$ python3 -q
>>> import numpy as np
>>> np.set_printoptions(precision=2, suppress=True, linewidth=160, sign=" ")
>>> X = np.load("data.npy")
>>> print(X)
[[ 0  1  2 -3]
 [ 0  0 -1  2]
 [ 0  0  0 -1]
 [ 0  0  0  0]]
>>> print(np.linalg.matrix_power(X - np.diag(np.diag(X)), 4))
[[ 0  0  0  0]
 [ 0  0  0  0]
 [ 0  0  0  0]
 [ 0  0  0  0]]
>>> print(np.linalg.matrix_rank(X - X[0, 0] * np.eye(4)))
3
>>> print(X @ X)
[[ 0  0 -1  0]
 [ 0  0  0  1]
 [ 0  0  0  0]
 [ 0  0  0  0]]
>>> print([int(np.linalg.matrix_rank(np.linalg.matrix_power(X, p))) for p in range(1, 5)])
[3, 2, 1, 0]
>>> print(np.sort(np.linalg.eigvals(X)))
[ 0.  0.  0.  0.]
>>> print(np.einsum("ii->", X))
0
>>> print(round(np.linalg.det(2 * X), 2), np.round(np.linalg.det(X), 2))
0.0 0.0
>>> print(np.kron(np.eye(2, dtype=int), X))
[[ 0  1  2 -3  0  0  0  0]
 [ 0  0 -1  2  0  0  0  0]
 [ 0  0  0 -1  0  0  0  0]
 [ 0  0  0  0  0  0  0  0]
 [ 0  0  0  0  0  1  2 -3]
 [ 0  0  0  0  0  0 -1  2]
 [ 0  0  0  0  0  0  0 -1]
 [ 0  0  0  0  0  0  0  0]]
>>> print(np.round(np.linalg.eigvals(X).sum().real, 2))
0.0
>>> print(np.linalg.eigvals(X))
[ 0.  0.  0.  0.]
>>> def softmax(z):
...     e = np.exp(z - z.max(axis=-1, keepdims=True))
...     return e / e.sum(axis=-1, keepdims=True)
... 
>>> print(softmax(X[3] + 5))
[ 0.25  0.25  0.25  0.25]
>>> print(softmax(X).sum(axis=1))
[ 1.  1.  1.  1.]
>>> print(softmax(10 * X[3]))
[ 0.25  0.25  0.25  0.25]
>>> print(softmax(X[3]))
[ 0.25  0.25  0.25  0.25]
>>> scores = X @ X.T / np.sqrt(4)
>>> print(np.round(softmax(scores + np.triu(np.full(scores.shape, -np.inf), 1)), 2) + 0)
[[ 1.    0.    0.    0.  ]
 [ 0.    1.    0.    0.  ]
 [ 0.69  0.06  0.25  0.  ]
 [ 0.25  0.25  0.25  0.25]]
>>> print(np.round(softmax(scores), 2) + 0)
[[ 1.    0.    0.    0.  ]
 [ 0.    0.9   0.03  0.07]
 [ 0.6   0.05  0.22  0.13]
 [ 0.25  0.25  0.25  0.25]]
>>> print(np.linalg.lstsq(X[:-1].T, X[-1])[2])
3
>>> print(np.abs(np.diag(np.linalg.qr(X)[1])) > 1e-9)
[False False False False]
>>> print(np.round(X @ np.linalg.pinv(X) @ X, 2) + 0)
[[ 0.  1.  2. -3.]
 [ 0.  0. -1.  2.]
 [ 0.  0.  0. -1.]
 [ 0.  0.  0.  0.]]
>>> try:
...     np.linalg.inv(X)
... except np.linalg.LinAlgError as e:
...     print(e)
... 
Singular matrix
>>> print(np.argsort(-np.linalg.norm(X, axis=0).round(6), kind="stable")[:3])
[ 3  2  1]
>>> print([round(float(x), 2) for x in np.linalg.svd(X, compute_uv=False)[:3]])
[4.4, 0.72, 0.32]
>>> print(np.linalg.cond(X) > 100)
True
>>> W0 = np.load("test16.npy")
>>> print(W0)
[[ 8  9  8  9  8  9]
 [ 9  3  9  3  9  3]
 [ 8  1  8  1  8  1]
 [ 8  9  8  9  8  9]
 [ 9  3  9  3  9  3]
 [ 8  1  8  1  8  1]]
>>> Uu, sig, VT = np.linalg.svd(W0)
>>> print(sig.round(2) + 0)
[ 40.41  12.92   0.     0.     0.     0.  ]
>>> other = Uu[:, :2] @ np.diag(sig[:2]) @ VT[:2]
>>> print(np.linalg.matrix_rank(W0, rtol=0.05))
2
>>> print(other)
[[ 8.  9.  8.  9.  8.  9.]
 [ 9.  3.  9.  3.  9.  3.]
 [ 8.  1.  8.  1.  8.  1.]
 [ 8.  9.  8.  9.  8.  9.]
 [ 9.  3.  9.  3.  9.  3.]
 [ 8.  1.  8.  1.  8.  1.]]
>>> print(np.argsort(-np.linalg.norm(W0, axis=0).round(6), kind="stable")[:3])
[ 0  2  4]
>>> A = np.loadtxt("run10.csv", delimiter=",")
>>> print(A)
[[  7.61  -7.43   1.5   -4.44 -11.36]
 [  2.95  -3.24   0.01   1.62   0.66]
 [  3.13   1.82   0.13   1.52  -3.86]
 [  3.67  -5.23   2.07  -2.27  -2.22]
 [ -4.23  -2.87   3.46  -4.21   2.32]
 [ -1.29   7.88  -1.43   3.38   4.74]]
>>> C2 = X.T @ X
>>> print(np.trace(C2), (X ** 2).sum())
20 20
>>> vec = np.array([1, 2, -2, -2, 1])
>>> print(np.einsum("ij,j->i", A, vec))
[-12.73  -6.13  -0.39  -8.61  -6.15  15.31]
>>> print(A @ np.ones(5))
[-14.12   2.     2.74  -3.98  -5.53  13.28]
>>> print(A @ vec)
[-12.73  -6.13  -0.39  -8.61  -6.15  15.31]
>>> print(A @ (2 * vec))
[-25.46 -12.26  -0.78 -17.22 -12.3   30.62]
>>> hat = A @ np.linalg.solve(A.T @ A, A.T)
>>> print(np.allclose(hat @ hat, hat))
True
>>> print(np.diag(hat))
[ 0.85  0.74  0.99  0.62  0.89  0.91]
>>> print(np.round(np.linalg.eigvalsh(hat), 2) + 0)
[ 0.  1.  1.  1.  1.  1.]
>>> vec = np.array([1, 3, 2, 1, -1])
>>> h = np.maximum(A @ vec, 0)
>>> print(np.flatnonzero(h > 1e-9))
[ 2  5]
>>> print(A * (h > 1e-9)[:, None])
[[ 0.   -0.    0.   -0.   -0.  ]
 [ 0.   -0.    0.    0.    0.  ]
 [ 3.13  1.82  0.13  1.52 -3.86]
 [ 0.   -0.    0.   -0.   -0.  ]
 [-0.   -0.    0.   -0.    0.  ]
 [-1.29  7.88 -1.43  3.38  4.74]]
>>> print(h)
[  0.     0.    14.23   0.     0.    18.13]
>>> print(A.T @ h)
[ 21.15 168.76 -24.08  82.91  31.01]
>>> print(np.maximum(A @ (3 * vec), 0))
[  0.     0.    42.69   0.     0.    54.39]
>>> W2 = np.array([[2, -3, 0, -2, 3], [1, -1, -3, -2, 3]])
>>> E = np.repeat(W2, 11 // 2, axis=0)
>>> rng = np.random.default_rng(23)
>>> E = E + 0.05 * rng.normal(size=E.shape)
>>> print(E.round(2) + 0)
[[ 2.03 -2.99  0.   -2.12  3.02]
 [ 1.89 -2.95  0.03 -1.96  3.04]
 [ 2.01 -3.03 -0.02 -1.92  2.97]
 [ 1.99 -3.04 -0.03 -2.02  3.01]
 [ 1.99 -3.02 -0.03 -2.    2.93]
 [ 1.   -0.93 -3.04 -2.    3.14]
 [ 0.95 -1.08 -3.02 -1.91  3.1 ]
 [ 0.94 -0.97 -3.   -2.03  2.9 ]
 [ 1.05 -1.04 -2.99 -2.    3.09]
 [ 1.06 -1.06 -3.01 -1.95  2.93]]
>>> W = np.array([[1, 3, 1], [3, 2, -3], [0, -3, -3], [2, 0, -3], [1, -3, -1]])
>>> coef = np.array([4, 3, 2])
>>> hid = np.maximum(E @ W + coef, 0)
>>> print(np.linalg.matrix_rank(hid))
3
>>> print((hid > 0).astype(int))
[[ 0  0  1]
 [ 0  0  1]
 [ 0  0  1]
 [ 0  0  1]
 [ 0  0  1]
 [ 1  1  1]
 [ 1  1  1]
 [ 1  1  1]
 [ 1  1  1]
 [ 1  1  1]]
>>> W2 = np.array([[2, 2, -1], [2, 2, -2], [1, -1, 0]])
>>> print((hid @ W2).round(6).argmax(axis=1))
[ 0  0  0  0  0  0  0  0  0  0]
>>> F = np.loadtxt("out18.csv", delimiter=",")
>>> print(F)
[[-1.  0. -3. -2. -1. -2.]
 [ 0. -3. -2.  1.  3. -1.]
 [ 0.  0. -1.  3. -1. -1.]
 [ 0.  0.  0. -2. -2.  0.]
 [ 0.  0.  0.  0. -3.  0.]
 [ 0.  0.  0.  0.  0. -1.]]
>>> print(np.sort(np.linalg.eigvals(F)))
[-3. -3. -2. -1. -1. -1.]
>>> print(np.linalg.matrix_rank(F - F[0, 0] * np.eye(6)))
5
>>> print([int(np.linalg.matrix_rank(np.linalg.matrix_power(F, p))) for p in range(1, 7)])
[6, 6, 6, 6, 6, 6]
>>> O, V = np.linalg.qr(F[:, :3])[0], np.linalg.qr(F[:, 3:])[0]
>>> sig = np.linalg.svd(O.T @ V, compute_uv=False)
>>> print(np.degrees(np.arccos(sig.clip(0, 1))))
[ 22.21  24.09  47.61]
>>> print((sig > 0.9).sum())
2
>>> O, r_ = np.linalg.qr(F)
>>> print(O @ r_)
[[-1.  0. -3. -2. -1. -2.]
 [ 0. -3. -2.  1.  3. -1.]
 [ 0.  0. -1.  3. -1. -1.]
 [ 0.  0.  0. -2. -2.  0.]
 [ 0.  0.  0.  0. -3.  0.]
 [ 0.  0.  0.  0.  0. -1.]]
>>> print(r_)
[[-1.  0. -3. -2. -1. -2.]
 [ 0. -3. -2.  1.  3. -1.]
 [ 0.  0. -1.  3. -1. -1.]
 [ 0.  0.  0. -2. -2.  0.]
 [ 0.  0.  0.  0. -3.  0.]
 [ 0.  0.  0.  0.  0. -1.]]
